In [1]: import numpy as np

In [2]: import numpy.linalg as la

In [3]: np.set_printoptions(precision=3, suppress=True, linewidth=120)

In [4]: tidy = lambda a: np.round(a, 3) + 0

In [5]: X = np.load("dump.npy")

In [6]: X
Out[6]: 
array([[ -2,   0,   2,  -9,   0,   9],
       [ -2,   0,   0,  -9,   0,   0],
       [  2,  -4,   0,   9, -18,   0],
       [ -2,   0,   2,  -6,   0,   6],
       [ -2,   0,   0,  -6,   0,   0],
       [  2,  -4,   0,   6, -12,   0]])

In [7]: Y = X ** -1
Traceback (most recent call last):
  Cell In[7], line 1
    Y = X ** -1
ValueError: Integers to negative integer powers are not allowed.


In [8]: Y = la.inv(X)

In [9]: (np.abs(Y) > 1e-9).astype(int)
Out[9]: 
array([[0, 1, 0, 0, 1, 0],
       [0, 1, 1, 0, 1, 1],
       [1, 1, 0, 1, 1, 0],
       [0, 1, 0, 0, 1, 0],
       [0, 1, 1, 0, 1, 1],
       [1, 1, 0, 1, 1, 0]])

In [10]: tidy(Y)
Out[10]: 
array([[ 0.   ,  1.   ,  0.   ,  0.   , -1.5  ,  0.   ],
       [ 0.   ,  0.5  ,  0.5  ,  0.   , -0.75 , -0.75 ],
       [-1.   ,  1.   ,  0.   ,  1.5  , -1.5  ,  0.   ],
       [ 0.   , -0.333,  0.   ,  0.   ,  0.333,  0.   ],
       [ 0.   , -0.167, -0.167,  0.   ,  0.167,  0.167],
       [ 0.333, -0.333,  0.   , -0.333,  0.333,  0.   ]])

In [11]: tidy(la.inv(Y))
Out[11]: 
array([[ -2.,   0.,   2.,  -9.,   0.,   9.],
       [ -2.,   0.,   0.,  -9.,   0.,   0.],
       [  2.,  -4.,   0.,   9., -18.,   0.],
       [ -2.,   0.,   2.,  -6.,   0.,   6.],
       [ -2.,   0.,   0.,  -6.,   0.,   0.],
       [  2.,  -4.,   0.,   6., -12.,   0.]])

In [12]: np.allclose(Y, X.T)
Out[12]: False

In [13]: tidy(la.det(X) * la.det(Y))
Out[13]: np.float64(1.0)

In [14]: u = np.array([0, 3, -3, 3, -1, -2])

In [15]: Y = X + np.outer(u, np.eye(6)[5])

In [16]: la.matrix_rank(Y - X)
Out[16]: np.int64(1)

In [17]: la.matrix_rank(la.inv(Y) - la.inv(X), tol=1e-8)
Out[17]: np.int64(1)

In [18]: u, r1 = X[3], X[5]

In [19]: u @ r1
Out[19]: np.int64(-40)

In [20]: u @ u
Out[20]: np.int64(80)

In [21]: pr = (u @ r1) / (u @ u) * u

In [22]: la.matrix_rank(np.outer(u, r1))
Out[22]: np.int64(1)

In [23]: data = np.array([[-9, -8, -8, 1, 0, 3],
    ...:     [9, -8, -9, -5, 2, -2],
    ...:     [8, 6, 4, 4, -9, 1],
    ...:     [-8, -6, 4, 0, 4, 7],
    ...:     [3, -9, 3, 8, 9, -3],
    ...:     [8, 8, -6, 0, 5, -3]])

In [24]: data
Out[24]: 
array([[-9, -8, -8,  1,  0,  3],
       [ 9, -8, -9, -5,  2, -2],
       [ 8,  6,  4,  4, -9,  1],
       [-8, -6,  4,  0,  4,  7],
       [ 3, -9,  3,  8,  9, -3],
       [ 8,  8, -6,  0,  5, -3]])

In [25]: rng = np.random.default_rng(92)

In [26]: idx = rng.permutation(6)

In [27]: idx
Out[27]: array([4, 2, 5, 0, 3, 1])

In [28]: Y = data[idx][:, idx]

In [29]: np.diag(Y)
Out[29]: array([ 9,  4, -3, -9,  0, -8])

In [30]: Y = data[0, 0] * data[1:] - np.outer(data[1:, 0], data[0])

In [31]: Y
Out[31]: 
array([[   0,  144,  153,   36,  -18,   -9],
       [   0,   10,   28,  -44,   81,  -33],
       [   0,  -10, -100,    8,  -36,  -39],
       [   0,  105,   -3,  -75,  -81,   18],
       [   0,   -8,  118,   -8,  -45,    3]])

In [32]: tidy(data[:, 0] / data[0, 0])
Out[32]: array([ 1.   , -1.   , -0.889,  0.889, -0.333, -0.889])

In [33]: la.matrix_rank(Y), la.matrix_rank(data)
Out[33]: (np.int64(5), np.int64(6))

In [34]: idx = rng.permutation(6)

In [35]: Y = data[:, idx] * rng.choice([-1, 1], 6)

In [36]: Y
Out[36]: 
array([[ 0,  1, -9, -3,  8,  8],
       [-2, -5,  9,  2,  8,  9],
       [ 9,  4,  8, -1, -6, -4],
       [-4,  0, -8, -7,  6, -4],
       [-9,  8,  3,  3,  9, -3],
       [-5,  0,  8,  3, -8,  6]])

In [37]: left, _, Vt = la.svd(data.T @ Y)

In [38]: tidy(left @ Vt)
Out[38]: 
array([[ 0.,  0.,  1.,  0.,  0.,  0.],
       [ 0.,  0.,  0.,  0., -1.,  0.],
       [ 0.,  0.,  0.,  0.,  0., -1.],
       [ 0.,  1.,  0.,  0.,  0.,  0.],
       [-1.,  0.,  0.,  0.,  0.,  0.],
       [ 0.,  0.,  0., -1.,  0.,  0.]])

In [39]: A = np.load("case10.npy")

In [40]: tidy(A)
Out[40]: 
array([[0.231, 0.154, 0.231, 0.231, 0.077, 0.077],
       [0.1  , 0.4  , 0.1  , 0.   , 0.1  , 0.3  ],
       [0.154, 0.154, 0.308, 0.231, 0.077, 0.077],
       [0.083, 0.083, 0.167, 0.333, 0.167, 0.167],
       [0.154, 0.154, 0.077, 0.231, 0.308, 0.077],
       [0.   , 0.111, 0.111, 0.333, 0.333, 0.111]])

In [41]: u = np.array([2, 0, 1])

In [42]: tidy(np.array([np.convolve(row, u, "same") for row in A]))
Out[42]: 
array([[0.308, 0.692, 0.615, 0.385, 0.385, 0.077],
       [0.8  , 0.3  , 0.4  , 0.3  , 0.6  , 0.1  ],
       [0.308, 0.769, 0.615, 0.462, 0.385, 0.077],
       [0.167, 0.417, 0.75 , 0.5  , 0.667, 0.167],
       [0.308, 0.308, 0.615, 0.692, 0.385, 0.308],
       [0.222, 0.222, 0.778, 0.778, 0.556, 0.333]])

In [43]: tidy(np.cross(A[0, :3], A[4, :3]))
Out[43]: array([-0.024,  0.018,  0.012])

In [44]: def softmax(z):
    ...:     e = np.exp(z - z.max(axis=-1, keepdims=True))
    ...:     return e / e.sum(axis=-1, keepdims=True)
    ...: 

In [45]: tidy(softmax(A[3]))
Out[45]: array([0.153, 0.153, 0.166, 0.196, 0.166, 0.166])

In [46]: tidy(softmax(A[3] + -1))
Out[46]: array([0.153, 0.153, 0.166, 0.196, 0.166, 0.166])

In [47]: S = A @ A.T / np.sqrt(6)

In [48]: tidy(softmax(S))
Out[48]: 
array([[0.168, 0.165, 0.168, 0.167, 0.166, 0.166],
       [0.165, 0.175, 0.165, 0.164, 0.165, 0.164],
       [0.168, 0.164, 0.169, 0.167, 0.165, 0.166],
       [0.166, 0.163, 0.167, 0.169, 0.167, 0.169],
       [0.166, 0.164, 0.165, 0.167, 0.169, 0.169],
       [0.164, 0.162, 0.165, 0.168, 0.168, 0.172]])

In [49]: tidy(softmax(S)[3] @ A)
Out[49]: array([0.12 , 0.175, 0.166, 0.228, 0.178, 0.134])

In [50]: tidy(la.matrix_power(A, 100))
Out[50]: 
array([[0.115, 0.175, 0.161, 0.228, 0.179, 0.141],
       [0.115, 0.175, 0.161, 0.228, 0.179, 0.141],
       [0.115, 0.175, 0.161, 0.228, 0.179, 0.141],
       [0.115, 0.175, 0.161, 0.228, 0.179, 0.141],
       [0.115, 0.175, 0.161, 0.228, 0.179, 0.141],
       [0.115, 0.175, 0.161, 0.228, 0.179, 0.141]])

In [51]: pr = np.eye(6)[2]

In [52]: for _ in range(7):
    ...:     pr = pr @ A
    ...:     print(pr.round(3))
    ...: 
[0.154 0.154 0.308 0.231 0.077 0.077]
[0.129 0.172 0.198 0.227 0.139 0.135]
[0.118 0.174 0.172 0.228 0.168 0.14 ]
[0.116 0.175 0.164 0.228 0.176 0.141]
[0.116 0.175 0.162 0.228 0.178 0.141]
[0.116 0.175 0.161 0.228 0.179 0.141]
[0.115 0.175 0.161 0.228 0.179 0.141]

In [53]: x0 = np.array([2, 2, 1, 2, 2, 2])

In [54]: rhs = A @ x0

In [55]: tidy(rhs)
Out[55]: array([1.769, 1.9  , 1.692, 1.833, 1.923, 1.889])

In [56]: tidy(la.solve(A, -1 * rhs))
Out[56]: array([-2., -2., -1., -2., -2., -2.])

In [57]: tidy(la.solve(A, A[:, 1]))
Out[57]: array([0., 1., 0., 0., 0., 0.])

In [58]: tidy(la.solve(A, rhs))
Out[58]: array([2., 2., 1., 2., 2., 2.])

In [59]: mat = np.load("m.npy")

In [60]: mat
Out[60]: 
array([[20.6  ,  3.916, 10.763, -4.734],
       [20.033,  1.509,  9.454, -4.367],
       [-4.102,  2.062, -1.36 ,  1.911],
       [11.73 , 15.453,  6.581,  3.509],
       [19.31 ,  3.058,  8.322, -4.837],
       [13.54 , 14.474,  5.155,  3.293],
       [13.178, 14.517,  5.564,  3.195],
       [13.185, 15.704,  6.682,  3.557],
       [-4.571,  1.492, -3.958, -0.639],
       [-5.988,  4.648, -0.826, -0.502],
       [20.525,  3.301, 11.212, -3.727],
       [19.763,  4.442, 10.453, -3.498],
       [12.307, 15.464,  4.923,  3.551],
       [-3.844,  2.01 , -1.382,  1.778],
       [13.372, 15.125,  6.369,  4.95 ],
       [-4.797, -0.48 , -3.118,  1.085],
       [11.961, 16.056,  7.219,  2.985],
       [11.188, 14.243,  5.633,  2.721],
       [-5.481,  1.658, -2.332, -1.163],
       [18.048,  4.711,  9.024, -4.745],
       [-5.51 ,  2.002, -0.806,  1.305],
       [20.158,  4.741,  9.263, -3.664]])

In [61]: d = la.norm(mat[:, None] - mat[None], axis=-1)

In [62]: tidy(d[:5, :5])
Out[62]: 
array([[ 0.   ,  2.822, 28.368, 17.24 ,  2.893],
       [ 2.822,  0.   , 27.187, 18.266,  2.103],
       [28.368, 27.187,  0.   , 22.262, 26.237],
       [17.24 , 18.266, 22.262,  0.   , 16.846],
       [ 2.893,  2.103, 26.237, 16.846,  0.   ]])

In [63]: (d + 1e9 * np.eye(22)).round(6).argmin(axis=1)
Out[63]: array([10,  4, 13, 16,  1,  6,  5,  3, 18, 20,  0, 21,  6,  2,  7,  8,  3,  3,  8,  4,  2, 11])

In [64]: d.mean(axis=1).argmax()
Out[64]: np.int64(15)
